% python3 -q
>>> import numpy as np
>>> np.set_printoptions(precision=1, suppress=True, linewidth=200)
>>> C = 3 * np.array([[0.0, -0.6, -0.7], [0.4, -0.7, 0.4]])
>>> rng = np.random.default_rng(301)
>>> z = rng.integers(0, 2, 19)
>>> F = C[z] + rng.normal(size=(19, 3))
>>> F
array([[-0.3, -2.1, -5.6],
       [ 0.8, -1.7, -2.7],
       [ 1.7, -1.5, -1.2],
       [-0.7, -1.1, -2.1],
       [-0.5, -1.4, -2.2],
       [-2.1, -1.9, -2. ],
       [ 1.2, -0.7, -3.5],
       [ 1.6, -4.4,  0.6],
       [ 2. , -2. , -0.6],
       [ 2.2, -2.2,  1. ],
       [ 0.4, -0.9, -2.3],
       [ 1.7, -2.9,  1.1],
       [ 1.3, -1.8,  1.4],
       [-0.8, -0.7, -1.6],
       [ 0.1, -3.1,  1.7],
       [-0.1, -0.6, -0.8],
       [ 1.1, -3.5,  1.6],
       [ 0.5, -1.2, -3. ],
       [ 0.9, -1. ,  2.2]])
>>> x = np.array([1, 2, 2])
>>> y = F @ x
>>> np.round(np.linalg.pinv(F) @ F, 1) + 0
array([[1., 0., 0.],
       [0., 1., 0.],
       [0., 0., 1.]])
>>> y
array([-15.8,  -8.1,  -3.6,  -7.1,  -7.6,  -9.9,  -7.3,  -6. ,  -3.2,  -0.3,  -5.8,  -1.7,   0.5,  -5.5,  -2.7,  -2.8,  -2.5,  -8. ,   3.2])
>>> y = y + 0.3 * rng.normal(size=19)
>>> y
array([-15.3,  -8.7,  -3.9,  -7.1,  -8.2, -10. ,  -7.3,  -6.2,  -3.5,  -0.3,  -5.6,  -1.6,   0.3,  -5.3,  -2.9,  -2.8,  -2.7,  -7.9,   3.3])
>>> c, *_ = np.linalg.lstsq(F, y)
>>> round(np.linalg.norm(y - F @ c), 1)
np.float64(1.1)
>>> np.round(F.T @ (y - F @ c), 1) + 0
array([0., 0., 0.])
>>> W0 = np.load("a.npy")
>>> W0
array([[ 4., -3.,  3.],
       [-3., 12., -9.],
       [ 3., -9., 12.]])
>>> # symmetric, so the eigenvalues are real
>>> Lm = np.linalg.cholesky(W0)
>>> Lm
array([[ 2. ,  0. ,  0. ],
       [-1.5,  3.1,  0. ],
       [ 1.5, -2.2,  2.3]])
>>> Lm @ Lm.T
array([[ 4., -3.,  3.],
       [-3., 12., -9.],
       [ 3., -9., 12.]])
>>> np.linalg.eigvalsh(W0).min() > 0
np.True_
>>> hat = np.triu(np.array([[-2, -2, 0], [-1, -1, -1], [1, -2, 1]]), 1) + np.eye(3)
>>> other = hat @ W0 @ np.linalg.inv(hat)
>>> np.poly(other)
array([   1.,  -28.,  141., -198.])
>>> X = np.load("out1.npy")
>>> X
array([[ 5,  5,  5,  5],
       [ 5, 10, 10, 10],
       [ 5, 10, 15, 15],
       [ 5, 10, 15, 20]])
>>> # symmetric
>>> w, evecs = np.linalg.eig(X)
>>> np.round(X @ evecs[:, 0] - w[0] * evecs[:, 0], 1) + 0
array([0., 0., 0., 0.])
>>> np.sort(np.linalg.eigvals(X.T))
array([ 1.4,  2.1,  5. , 41.5])
>>> Uu, sigma = np.linalg.svd(X)
Traceback (most recent call last):
  File "<python-input-32>", line 1, in <module>
    Uu, sigma = np.linalg.svd(X)
    ^^^^^^^^^
ValueError: too many values to unpack (expected 2)
>>> Uu, sigma, Vh = np.linalg.svd(X, full_matrices=False)
>>> np.round(np.sqrt((sigma ** 2).sum()), 1), round(np.linalg.norm(X), 1)
(np.float64(41.8), np.float64(41.8))
>>> np.round(sigma / sigma[0], 1) + 0
array([1. , 0.1, 0.1, 0. ])
>>> Uu.shape, sigma.shape, Vh.shape
((4, 4), (4,), (4, 4))
>>> np.round(Uu.T @ Uu, 1) + 0
array([[1., 0., 0., 0.],
       [0., 1., 0., 0.],
       [0., 0., 1., 0.],
       [0., 0., 0., 1.]])
>>> sigma
array([41.5,  5. ,  2.1,  1.4])
>>> x = np.array([3, 2, 0, -2])
>>> y = X @ x
>>> y
array([15, 15,  5, -5])
>>> np.linalg.solve(X.T, X[2])
array([0., 0., 1., 0.])
>>> x = np.array([1, 3, -2, -2])
>>> y = X @ x
>>> c, lr = np.zeros(4), 1 / np.linalg.norm(X, 2) ** 2
>>> for i in range(8):
...     c -= lr * X.T @ (X @ c - y)
...     if i % 2 == 0: print(i, round(np.linalg.norm(X @ c - y), 1))
... 
0 17.4
2 16.9
4 16.4
6 16.0
>>> c.round(1) + 0
array([ 0. , -0.2, -0.6, -0.8])
>>> round(np.linalg.cond(X), 1)
np.float64(29.3)
>>> m1 = np.load("m.npy")
>>> m1
array([[ 0.7,  0.6,  1.8],
       [ 1.1,  0.8,  2.2],
       [ 0.9,  1.5,  2.3],
       [ 1. ,  0.9,  1.9],
       [ 1.2,  1.4,  2.1],
       [ 0.4,  1.5,  1.9],
       [ 1.1,  0.9,  2.2],
       [ 1.3,  1.5,  1.8],
       [ 0.7,  0.9,  2. ],
       [ 0.6,  0.9,  1.8],
       [ 0.4,  0.7,  1.5],
       [ 0.8,  0.7,  1.6],
       [-0.4, -1.4,  1.9],
       [-0.1, -2. ,  1.6],
       [-0.1, -1.6,  2. ],
       [-0.3, -2. ,  2.4],
       [ 0.4, -2.3,  2.5],
       [-0.6, -1.8,  2. ],
       [-0.1, -2.2,  1.9],
       [ 0.3, -1.9,  1.7],
       [-0.1, -2.5,  2.7],
       [ 0.3, -2.4,  2. ],
       [-0.1, -2. ,  1.8],
       [ 0.1, -2.3,  1.4]])
>>> d = np.linalg.norm(m1[:, None] - m1[None], axis=-1)
>>> d[:5, :5]
array([[0. , 0.6, 1. , 0.4, 1. ],
       [0.6, 0. , 0.7, 0.3, 0.6],
       [1. , 0.7, 0. , 0.7, 0.4],
       [0.4, 0.3, 0.7, 0. , 0.6],
       [1. , 0.6, 0.4, 0.6, 0. ]])
>>> np.unravel_index(d.round(6).argmax(), d.shape)
(np.int64(7), np.int64(20))
>>> d[11]
array([0.2, 0.7, 1.1, 0.4, 0.9, 0.9, 0.7, 1. , 0.5, 0.3, 0.4, 0. , 2.4, 2.8, 2.5, 3. , 3.2, 2.9, 3.1, 2.6, 3.5, 3.2, 2.9, 3.1])
>>> np.flatnonzero(d[11] < d.mean() / 2)
array([ 0,  1,  3,  4,  5,  6,  7,  8,  9, 10, 11])
>>> arr = np.load("sample13.npy")
>>> arr
array([[ -1.3,  -0.9,   0.8],
       [  0.8,  -1.2,  -1.5],
       [  0.4,   1.7,   0.5],
       [  0.7,  -0.1,  -0.9],
       [ 14. , -20. ,  -8. ],
       [ -0.6,   0.1,  -0.9],
       [ -1.2,   0.2,   0.5],
       [  0.3,   0.3,  -0.3],
       [ -1. ,   0.3,   0.2],
       [  0.8,   1.5,  -0.6],
       [  0.9,   0.3,   2. ],
       [ -0.4,  -0.3,  -0.6],
       [  1.3,  -0.8,   0.9],
       [  0.9,   1.1,  -1.5],
       [  0.5,   1.1,   1.5],
       [ -0.5,   0.8,  -0.2],
       [ -1.4,  -0.4,   1.1],
       [  0.4,  -1.5,   0.9],
       [ -1. ,   0.7,   0.5],
       [  2.9,   0.9,   0.1],
       [ -0.2,   0.1,   0.3]])
>>> Xc = arr - arr.mean(axis=0)
>>> evecs = np.linalg.svd(Xc)[2][:1]
>>> other = Xc - Xc @ evecs.T @ evecs
>>> np.cov(Xc @ evecs.T, rowvar=False)
array(32.5)
>>> x = np.array([0, 0, 1])
>>> y = arr @ x
>>> np.round(np.linalg.lstsq(arr, y)[0], 1) + 0
array([0., 0., 1.])
>>> y
array([ 0.8, -1.5,  0.5, -0.9, -8. , -0.9,  0.5, -0.3,  0.2, -0.6,  2. , -0.6,  0.9, -1.5,  1.5, -0.2,  1.1,  0.9,  0.5,  0.1,  0.3])
>>> y = y + 0.1 * rng.normal(size=21)
>>> y
array([ 0.6, -1.6,  0.4, -1. , -7.9, -0.8,  0.5, -0.1,  0.2, -0.6,  2.2, -0.6,  1. , -1.5,  1.4, -0.2,  1.1,  0.8,  0.6, -0.2,  0.3])
>>> c, *_ = np.linalg.lstsq(arr, y)
>>> [round(float(np.linalg.norm(np.linalg.solve(arr.T @ arr + lam * np.eye(3), arr.T @ y))), 2) for lam in (0, 1, 10, 100)]
[1.0, 0.95, 0.67, 0.3]
>>> np.round(arr.T @ (y - arr @ c), 1) + 0
array([0., 0., 0.])
>>> round(np.linalg.norm(y - arr @ c), 1)
np.float64(0.5)
>>> c.round(1) + 0
array([0., 0., 1.])
>>> Xc = arr - arr.mean(axis=0)
>>> Uu, sigma, Vh = np.linalg.svd(Xc, full_matrices=False)
>>> np.round(Xc.mean(axis=0), 1) + 0
array([0., 0., 0.])
>>> np.abs(Uu[:, 0]).argmax()
np.int64(4)
>>> np.searchsorted(np.cumsum(sigma ** 2) / (sigma ** 2).sum(), 0.9) + 1
np.int64(1)
>>> np.round(sigma ** 2 / (sigma ** 2).sum(), 1) + 0
array([0.9, 0. , 0. ])
>>> np.abs(Vh[-1])
array([0.4, 0.1, 0.9])
>>> K = np.array([[2, -1, 3, -2], [-3, 0, -1, 2], [-2, 0, -2, -3]])
>>> K[:, 1] = 4 * K[:, 2]
>>> K
array([[ 2, 12,  3, -2],
       [-3, -4, -1,  2],
       [-2, -8, -2, -3]])
>>> # column 1 is much longer than the rest
>>> other = K[0, 0] * K[1:] - np.outer(K[1:, 0], K[0])
>>> other
array([[  0,  28,   7,  -2],
       [  0,   8,   2, -10]])
>>> K[:, 0] / K[0, 0]
array([ 1. , -1.5, -1. ])
>>> np.flatnonzero(~other.round(6).any(axis=1))
array([], dtype=int64)
>>> other = K / np.linalg.norm(K, axis=1, keepdims=True)
>>> C2 = other @ other.T
>>> C2[2]
array([-0.9,  0.7,  1. ])
>>> np.linalg.norm(other, axis=1)
array([1., 1., 1.])
>>> data = np.load("layer4.npy")
>>> data
array([[-3, -2, -1],
       [ 0,  1,  2],
       [ 3,  4,  5]])
>>> # null space of dimension 1
>>> np.allclose(data @ data.T, data.T @ data)
False
>>> np.allclose(data, data.T)
False
>>> np.round(np.linalg.det(data), 1)
np.float64(0.0)
>>> u = np.array([2, 1, 1])
>>> np.cross(data[1, :3], data[2, :3])
array([-3,  6, -3])
>>> z = rng.permutation(3)
>>> z
array([0, 1, 2])
>>> other = data[z][:, z]
>>> np.allclose(other, data)
True
>>> np.diag(other)
array([-3,  1,  5])
>>> np.trace(other)
np.int64(3)
>>> r = np.linalg.matrix_rank(data)
>>> r
np.int64(2)
>>> null = np.linalg.svd(data)[2][r:].T
>>> [int(np.linalg.matrix_rank(np.delete(data, i, axis=0))) for i in range(3)]
[2, 2, 2]
>>> [int(np.linalg.matrix_rank(data[:i])) for i in range(1, len(data) + 1)]
[1, 2, 2]
>>> np.allclose(data @ null, 0)
True
>>> np.round(data @ null, 1) + 0
array([[0.],
       [0.],
       [0.]])
>>> def softmax(z):
...     e = np.exp(z - z.max(axis=-1, keepdims=True))
...     return e / e.sum(axis=-1, keepdims=True)
... 
>>> np.round(softmax(10 * data[2]), 1) + 0
array([0., 0., 1.])
>>> softmax(data).sum(axis=1)
array([1., 1., 1.])
>>> softmax(data[2] + 4)
array([0.1, 0.2, 0.7])
>>> softmax(data[2])
array([0.1, 0.2, 0.7])
>>> att = data @ data.T / np.sqrt(3)
>>> np.round(softmax(att), 1) + 0
array([[1., 0., 0.],
       [0., 0., 1.],
       [0., 0., 1.]])
>>> np.round(softmax(att + np.triu(np.full(att.shape, -np.inf), 1)), 1) + 0
array([[1., 0., 0.],
       [0., 1., 0.],
       [0., 0., 1.]])
>>> E = np.load("arr.npy")
>>> E
array([[0.5, 0.1, 0.4],
       [0. , 0.8, 0.2],
       [0.1, 0.4, 0.4]])
>>> np.round(np.abs(np.linalg.eigvals(E)).max(), 1)
np.float64(1.0)
>>> np.round(E @ E, 1) + 0
array([[0.3, 0.3, 0.4],
       [0. , 0.7, 0.3],
       [0.1, 0.5, 0.3]])
>>> round(np.trace(E), 1)
np.float64(1.7)
>>> np.linalg.matrix_power(E, 3)
array([[0.2, 0.4, 0.4],
       [0.1, 0.6, 0.3],
       [0.1, 0.6, 0.3]])
>>> w, evecs = np.linalg.eig(E)
>>> np.round(np.sort(np.linalg.eigvals(E @ E)), 1) + 0
array([0. , 0.3, 1. ])
>>> w
array([0.1, 0.5, 1. ])
>>> np.sort(np.linalg.eigvals(np.linalg.inv(E)))
array([1. , 1.8, 7.7])
>>> round(float(np.prod(w)), 1)
0.1
